>>> import numpy as np
>>> np.set_printoptions(precision=2, suppress=True, linewidth=160)
>>> E = np.load("arr.npy")
>>> E
array([[ 1.02,  0.71, -0.08, -1.31],
       [ 0.71,  0.21, -1.44, -0.03],
       [-0.08, -1.44,  0.25, -1.23],
       [-1.31, -0.03, -1.23, -0.48]])
>>> vals, V = np.linalg.eig(E)
>>> np.sort(np.linalg.eigvals(E.T))
array([-2.  , -1.  ,  1.99,  2.01])
>>> round(np.prod(vals), 2)
np.float64(8.02)
>>> np.round(E @ V[:, 0] - vals[0] * V[:, 0], 2) + 0
array([0., 0., 0., 0.])
>>> np.sort(np.linalg.eigvals(np.linalg.inv(E)))
array([-1. , -0.5,  0.5,  0.5])
>>> hat = np.triu(np.array([[-1, 3, -8, -4], [-9, 4, 2, 6], [-4, -4, 4, -6], [-9, 5, -8, 4]]), 1) + np.eye(4)
>>> other = hat @ E @ np.linalg.inv(hat)
>>> np.poly(other)
array([ 1.  , -1.  , -6.  ,  4.  ,  8.02])
>>> np.trace(other), np.trace(E)
(np.float64(1.0), np.float64(1.0))
>>> np.linalg.matrix_rank(other)
np.int64(4)
>>> cov = E.T @ E
>>> np.linalg.svd(E, compute_uv=False) ** 2
array([4.03, 4.  , 3.98, 1.01])
>>> np.round(np.trace(cov), 2), round((E ** 2).sum(), 2)
(np.float64(13.01), np.float64(13.01))
>>> mat = np.load("case18.npy")
>>> mat
array([[ -7,  -6,  -5],
       [ -1,  -8,   6],
       [-10, -30,  13]])
>>> Uu, sigma, vt = np.linalg.svd(mat)
>>> V = vt[:(sigma > 1e-8).sum()]
>>> rng = np.random.default_rng(5062)
>>> x = mat[0] + -3 * mat[1] + rng.integers(2) * np.eye(3)[1]
>>> x
array([ -4.,  19., -23.])
>>> np.linalg.matrix_rank(np.vstack([mat, x]))
np.int64(3)
>>> np.diag(V.T @ V)
array([0.45, 0.79, 0.76])
>>> K = np.load("a.npy")
>>> K
array([[ 8.87,  3.87,  2.53],
       [-2.42,  2.35, -9.41],
       [-3.2 ,  1.88, -9.29],
       [-8.24, -5.3 ,  2.01],
       [-5.6 ,  0.17, -8.28],
       [-4.99, -5.39,  6.79],
       [ 6.8 ,  5.58, -4.76],
       [ 3.04,  4.87, -8.19],
       [ 8.86,  3.84,  2.61],
       [-8.52, -5.11,  1.13],
       [ 8.58,  3.1 ,  4.1 ],
       [ 4.94,  5.38, -6.84],
       [ 8.56,  5.08, -0.99],
       [ 4.89,  5.37, -6.87],
       [ 6.77,  0.85,  7.31],
       [ 2.27, -2.44,  9.43],
       [-8.76, -4.82,  0.05],
       [-6.98, -1.06, -7.08],
       [ 8.91,  4.21,  1.73],
       [-8.9 , -4.32, -1.45]])
>>> cov = np.cov(K, rowvar=False)
>>> np.round(np.linalg.eigvalsh(cov)[::-1], 2) + 0
array([62.74, 39.37,  0.  ])
>>> np.round(np.corrcoef(K[:, 2], K[:, 0])[0, 1], 2)
np.float64(0.19)
>>> M = np.load("sample8.npy")
>>> M
array([[ 1, -1, -1],
       [ 3,  0,  1],
       [ 0,  2,  1],
       [ 7, -1,  1]])
>>> x = np.array([2, -1, 1])
>>> target = M @ x
>>> beta, lr = np.zeros(3), 1 / np.linalg.norm(M, 2) ** 2
>>> for i in range(20):
...     beta -= lr * M.T @ (M @ beta - target)
...     if i % 5 == 0: print(i, round(np.linalg.norm(M @ beta - target), 2))
... 
0 0.71
5 0.59
10 0.54
15 0.52
>>> beta
array([ 2.17, -0.5 ,  0.32])
